% ipython --no-banner

In [1]: import numpy as np

In [2]: from numpy import linalg as LA

In [3]: np.set_printoptions(precision=3, suppress=True, linewidth=200, legacy="1.25")

In [4]: def rd(a):
   ...:     return np.round(a, 3) + 0
   ...: 

In [5]: arr = np.load("test14.npy")

In [6]: arr
Out[6]: 
array([[-1,  0,  1,  2,  3,  4],
       [ 5,  6,  7,  8,  9, 10],
       [11, 12, 13, 14, 15, 16],
       [17, 18, 19, 20, 21, 22],
       [23, 24, 25, 26, 27, 28],
       [29, 30, 31, 32, 33, 34],
       [35, 36, 37, 38, 39, 40]])

In [7]: # null space of dimension 4

In [8]: U, sigma, vt = LA.svd(arr)

In [9]: vecs = vt[:(sigma > 1e-8).sum()]

In [10]: rng = np.random.default_rng(6843)

In [11]: vec = arr[2] + 5 * arr[5] + rng.integers(2) * np.eye(6)[2]

In [12]: vec
Out[12]: array([156., 162., 168., 174., 180., 186.])

In [13]: print(np.allclose(vecs.T @ vecs @ vec, vec))
True

In [14]: rd(vecs.T @ vecs)
Out[14]: 
array([[ 0.524,  0.381,  0.238,  0.095, -0.048, -0.19 ],
       [ 0.381,  0.295,  0.21 ,  0.124,  0.038, -0.048],
       [ 0.238,  0.21 ,  0.181,  0.152,  0.124,  0.095],
       [ 0.095,  0.124,  0.152,  0.181,  0.21 ,  0.238],
       [-0.048,  0.038,  0.124,  0.21 ,  0.295,  0.381],
       [-0.19 , -0.048,  0.095,  0.238,  0.381,  0.524]])

In [15]: rd(np.diag(vecs.T @ vecs))
Out[15]: array([0.524, 0.295, 0.181, 0.181, 0.295, 0.524])

In [16]: U, sigma, vt = LA.svd(arr)

In [17]: np.argmax(sigma[:-1] / (sigma[1:] + 1e-6)) + 1
Out[17]: 2

In [18]: rd(sigma)
Out[18]: array([148.686,   5.789,   0.   ,   0.   ,   0.   ,   0.   ])

In [19]: A2 = U[:, :2] @ np.diag(sigma[:2]) @ vt[:2]

In [20]: print(LA.matrix_rank(A2))
2

In [21]: print(LA.matrix_rank(arr, rtol=0.05))
1

In [22]: rd(LA.norm(arr - A2, 2)), rd(sigma[2])
Out[22]: (0.0, 0.0)

In [23]: rd(A2)
Out[23]: 
array([[-1.,  0.,  1.,  2.,  3.,  4.],
       [ 5.,  6.,  7.,  8.,  9., 10.],
       [11., 12., 13., 14., 15., 16.],
       [17., 18., 19., 20., 21., 22.],
       [23., 24., 25., 26., 27., 28.],
       [29., 30., 31., 32., 33., 34.],
       [35., 36., 37., 38., 39., 40.]])

In [24]: print(rd(np.abs(arr - A2).max()))
0.0

In [25]: r0 = np.array([2, -2, 3, -3, 1, 0, -3])

In [26]: data = -2 * np.eye(7) + np.outer(r0, r0)

In [27]: data
Out[27]: 
array([[ 2., -4.,  6., -6.,  2.,  0., -6.],
       [-4.,  2., -6.,  6., -2.,  0.,  6.],
       [ 6., -6.,  7., -9.,  3.,  0., -9.],
       [-6.,  6., -9.,  7., -3.,  0.,  9.],
       [ 2., -2.,  3., -3., -1.,  0., -3.],
       [ 0.,  0.,  0.,  0.,  0., -2.,  0.],
       [-6.,  6., -9.,  9., -3.,  0.,  7.]])

In [28]: (LA.matrix_power((data != 0) + (data.T != 0) + np.eye(7), 7) > 0).astype(int)
Out[28]: 
array([[1, 1, 1, 1, 1, 0, 1],
       [1, 1, 1, 1, 1, 0, 1],
       [1, 1, 1, 1, 1, 0, 1],
       [1, 1, 1, 1, 1, 0, 1],
       [1, 1, 1, 1, 1, 0, 1],
       [0, 0, 0, 0, 0, 1, 0],
       [1, 1, 1, 1, 1, 0, 1]])

In [29]: print(np.flatnonzero(LA.matrix_power((data != 0) + (data.T != 0) + np.eye(7), 7)[2]))
[0 1 2 3 4 6]

In [30]: feats = np.loadtxt("sample14.csv", delimiter=",")

In [31]: feats
Out[31]: 
array([[  7.205,   8.167,  -8.593],
       [  3.765,   9.022,  -8.672],
       [  6.78 ,   8.835,  -9.83 ],
       [  7.092,   8.334,  -8.866],
       [  6.275,   9.136,  -9.418],
       [  3.509,  10.033,  -8.639],
       [  6.031,   9.872,  -8.839],
       [  5.852,   6.961,  -8.974],
       [  6.753,   8.975,  -7.647],
       [  5.54 ,   8.274,  -7.899],
       [  5.597,   8.728,  -9.365],
       [  4.837,   8.287, -10.415],
       [  5.509,   9.869,  -8.632],
       [  4.226,  11.757,  -9.571]])

In [32]: vec = np.array([-2, -1, 2])

In [33]: h = np.maximum(feats @ vec, 0)

In [34]: np.maximum(feats @ (3 * vec), 0)
Out[34]: array([0., 0., 0., 0., 0., 0., 0., 0., 0., 0., 0., 0., 0., 0.])

In [35]: W2 = feats[[3, 5]].astype(float)

In [36]: for _ in range(4):
    ...:     lab = LA.norm(feats[:, None] - W2, axis=-1).argmin(axis=1)
    ...:     W2 = np.array([feats[lab == j].mean(axis=0) for j in range(2)])
    ...: 

In [37]: print(lab)
[0 1 0 0 0 1 0 0 0 0 0 0 1 1]

In [38]: rd(W2)
Out[38]: 
array([[ 6.196,  8.557, -8.985],
       [ 4.252, 10.17 , -8.878]])

In [39]: rd(W2[1] - W2[0])
Out[39]: array([-1.944,  1.613,  0.106])

In [40]: np.bincount(lab)
Out[40]: array([10,  4])

In [41]: U, sigma, vt = LA.svd(data)

In [42]: rd(sigma)
Out[42]: array([34.,  2.,  2.,  2.,  2.,  2.,  2.])

In [43]: A2 = U[:, :1] @ np.diag(sigma[:1]) @ vt[:1]

In [44]: LA.matrix_rank(data, rtol=0.05)
Out[44]: 7

In [45]: q, Rm = LA.qr(feats)

In [46]: print(rd(np.abs(np.diag(Rm))))
[21.538  9.303  3.749]

In [47]: print(rd(Rm))
[[-21.538 -32.689  32.757]
 [  0.     -9.303   6.509]
 [  0.      0.      3.749]]

In [48]: np.trace(q @ q.T)
Out[48]: 3.0

In [49]: rd(q @ Rm)
Out[49]: 
array([[  7.205,   8.167,  -8.593],
       [  3.765,   9.022,  -8.672],
       [  6.78 ,   8.835,  -9.83 ],
       [  7.092,   8.334,  -8.866],
       [  6.275,   9.136,  -9.418],
       [  3.509,  10.033,  -8.639],
       [  6.031,   9.872,  -8.839],
       [  5.852,   6.961,  -8.974],
       [  6.753,   8.975,  -7.647],
       [  5.54 ,   8.274,  -7.899],
       [  5.597,   8.728,  -9.365],
       [  4.837,   8.287, -10.415],
       [  5.509,   9.869,  -8.632],
       [  4.226,  11.757,  -9.571]])

In [50]: print(rd(abs(Rm[0, 0])), rd(LA.norm(feats[:, 0])))
21.538 21.538

In [51]: mat = np.loadtxt("layer2.csv", delimiter=",")

In [52]: print(mat)
[[0. 0. 0. 0. 0. 0.]
 [0. 0. 1. 1. 0. 1.]
 [0. 1. 0. 1. 1. 1.]
 [0. 1. 1. 0. 1. 1.]
 [0. 0. 1. 1. 0. 1.]
 [0. 1. 1. 1. 1. 0.]]

In [53]: evals, vecs = LA.eigh(mat)

In [54]: print(np.abs(vecs[:, -1]).round(6).argmax())
2

In [55]: rd(LA.svd(mat, compute_uv=False))
Out[55]: array([3.646, 1.646, 1.   , 1.   , 0.   , 0.   ])

In [56]: np.trace(mat @ mat @ mat) // 6
Out[56]: 7.0

In [57]: mat.sum(axis=0)
Out[57]: array([0., 3., 4., 4., 3., 4.])

In [58]: np.argwhere(np.triu(mat))
Out[58]: 
array([[1, 2],
       [1, 3],
       [1, 5],
       [2, 3],
       [2, 4],
       [2, 5],
       [3, 4],
       [3, 5],
       [4, 5]])

In [59]: mat @ mat
Out[59]: 
array([[0., 0., 0., 0., 0., 0.],
       [0., 3., 2., 2., 3., 2.],
       [0., 2., 4., 3., 2., 3.],
       [0., 2., 3., 4., 2., 3.],
       [0., 3., 2., 2., 3., 2.],
       [0., 2., 3., 3., 2., 4.]])

In [60]: Lm = np.diag(mat.sum(axis=1)) - mat

In [61]: (LA.eigvalsh(Lm) < 1e-8).sum()
Out[61]: 2

In [62]: rd(LA.eigvalsh(Lm))
Out[62]: array([0., 0., 3., 5., 5., 5.])

In [63]: round(LA.det(Lm[1:, 1:]))
Out[63]: 0

In [64]: Lm
Out[64]: 
array([[ 0.,  0.,  0.,  0.,  0.,  0.],
       [ 0.,  3., -1., -1.,  0., -1.],
       [ 0., -1.,  4., -1., -1., -1.],
       [ 0., -1., -1.,  4., -1., -1.],
       [ 0.,  0., -1., -1.,  3., -1.],
       [ 0., -1., -1., -1., -1.,  4.]])

In [65]: LA.matrix_rank(Lm)
Out[65]: 4

In [66]: Lm @ np.ones(6)
Out[66]: array([0., 0., 0., 0., 0., 0.])

In [67]: A2 = np.array([[-1, 3, -3],
    ...:     [-2, -3, 2],
    ...:     [1, -3, 0],
    ...:     [-3, 1, 2],
    ...:     [3, 2, 2],
    ...:     [3, -1, 1]])

In [68]: np.einsum("ij,ij->i", Lm, Lm)
Out[68]: array([ 0., 12., 20., 20., 12., 20.])

In [69]: LA.matrix_rank(np.vstack([Lm, A2.T]))
Out[69]: 6

In [70]: np.vstack([Lm, A2.T]).shape
Out[70]: (9, 6)

In [71]: mat @ mat
Out[71]: 
array([[0., 0., 0., 0., 0., 0.],
       [0., 3., 2., 2., 3., 2.],
       [0., 2., 4., 3., 2., 3.],
       [0., 2., 3., 4., 2., 3.],
       [0., 3., 2., 2., 3., 2.],
       [0., 2., 3., 3., 2., 4.]])

In [72]: np.trace(mat)
Out[72]: 0.0

In [73]: rd(LA.det(mat))
Out[73]: 0.0

In [74]: print(np.allclose(mat, mat.T))
True

In [75]: X = np.loadtxt("data.csv", delimiter=",")

In [76]: X
Out[76]: 
array([[ -1.,   1.,   2.,   0.,   1.,   2.,  -2.],
       [ -2.,  -2.,  -2.,  -1.,   0.,  -2.,  -2.],
       [-11.,  -9.,  -8.,  -5.,   1.,  -8., -12.]])

In [77]: np.argsort(-LA.norm(mat, axis=0).round(6), kind="stable")[:3]
Out[77]: array([2, 3, 5])

In [78]: LA.cond(mat) > 100
Out[78]: True

In [79]: rd(LA.norm(mat, 2) / LA.norm(mat))
Out[79]: 0.859

In [80]: vec = np.array([3, -2, 3, 4, -6, 1, -1])

In [81]: y = data @ vec

In [82]: y
Out[82]: array([  2.,  -4.,   6., -20.,  16.,  -2., -10.])

In [83]: rd(LA.solve(data, y + data[:, 3]))
Out[83]: array([ 3., -2.,  3.,  5., -6.,  1., -1.])

In [84]: rd(LA.solve(data, y))
Out[84]: array([ 3., -2.,  3.,  4., -6.,  1., -1.])

In [85]: rd(LA.solve(data, 4 * y))
Out[85]: array([ 12.,  -8.,  12.,  16., -24.,   4.,  -4.])

In [86]: E = np.array([[-4.0, 0.0, 0.0, 0.0, 0.0, 0.0, 0.0],
    ...:     [0.0, 2.0, 2.0, 1.0, 0.0, 1.0, 1.0],
    ...:     [0.0, 2.0, 0.0, 2.0, 2.0, 0.0, 1.0],
    ...:     [0.0, 0.0, 1.0, 0.0, 2.0, 1.0, 1.0],
    ...:     [0.0, 2.0, 2.0, 0.0, 1.0, 1.0, 0.0],
    ...:     [0.0, 0.0, 2.0, 1.0, 1.0, 1.0, 2.0],
    ...:     [0.0, 0.0, 0.0, 0.0, 2.0, 2.0, 2.0]])

In [87]: LA.matrix_rank(E, rtol=0.1)
Out[87]: 6

In [88]: print(rd(LA.norm(E, 2) / LA.norm(E)))
0.724

In [89]: np.argsort(-LA.norm(E, axis=0).round(6), kind="stable")[:3]
Out[89]: array([0, 4, 2])

In [90]: F = np.loadtxt("case18.csv", delimiter=",")

In [91]: F
Out[91]: 
array([[15.133, -1.271, 14.657, 12.209, 14.44 , 10.513],
       [15.054, -0.443, 15.93 ,  7.919, 15.116,  9.887],
       [14.788,  0.82 , 15.201, 10.204, 15.112,  8.414],
       [17.021,  0.288, 15.232,  7.286, 14.977,  9.947],
       [16.031, -0.655, 15.365, 10.804, 15.347, 11.864],
       [13.551,  1.031, 15.058, 10.064, 14.914,  9.045],
       [15.707,  1.012, 16.481, 11.793, 14.899, 10.825],
       [14.472, -0.558, 14.647, 10.947, 16.37 ,  8.919],
       [14.866,  0.535, 15.511, 10.027, 13.139,  8.994],
       [15.138,  1.046, 13.076,  9.113, 15.709, 10.536],
       [15.298, -1.648, 14.88 ,  9.446, 14.319, 12.171],
       [15.044, -0.55 , 16.258, 10.605, 18.137, 10.385]])

In [92]: ang = np.radians(135)

In [93]: Rm = np.eye(6)

In [94]: Rm[0, 0] = Rm[4, 4] = np.cos(ang)

In [95]: Rm[0, 4], Rm[4, 0] = -np.sin(ang), np.sin(ang)

In [96]: rd(Rm)
Out[96]: 
array([[-0.707,  0.   ,  0.   ,  0.   , -0.707,  0.   ],
       [ 0.   ,  1.   ,  0.   ,  0.   ,  0.   ,  0.   ],
       [ 0.   ,  0.   ,  1.   ,  0.   ,  0.   ,  0.   ],
       [ 0.   ,  0.   ,  0.   ,  1.   ,  0.   ,  0.   ],
       [ 0.707,  0.   ,  0.   ,  0.   , -0.707,  0.   ],
       [ 0.   ,  0.   ,  0.   ,  0.   ,  0.   ,  1.   ]])

In [97]: A2 = F @ Rm.T

In [98]: rd(LA.det(Rm)), rd(np.trace(Rm))
Out[98]: (1.0, 2.586)
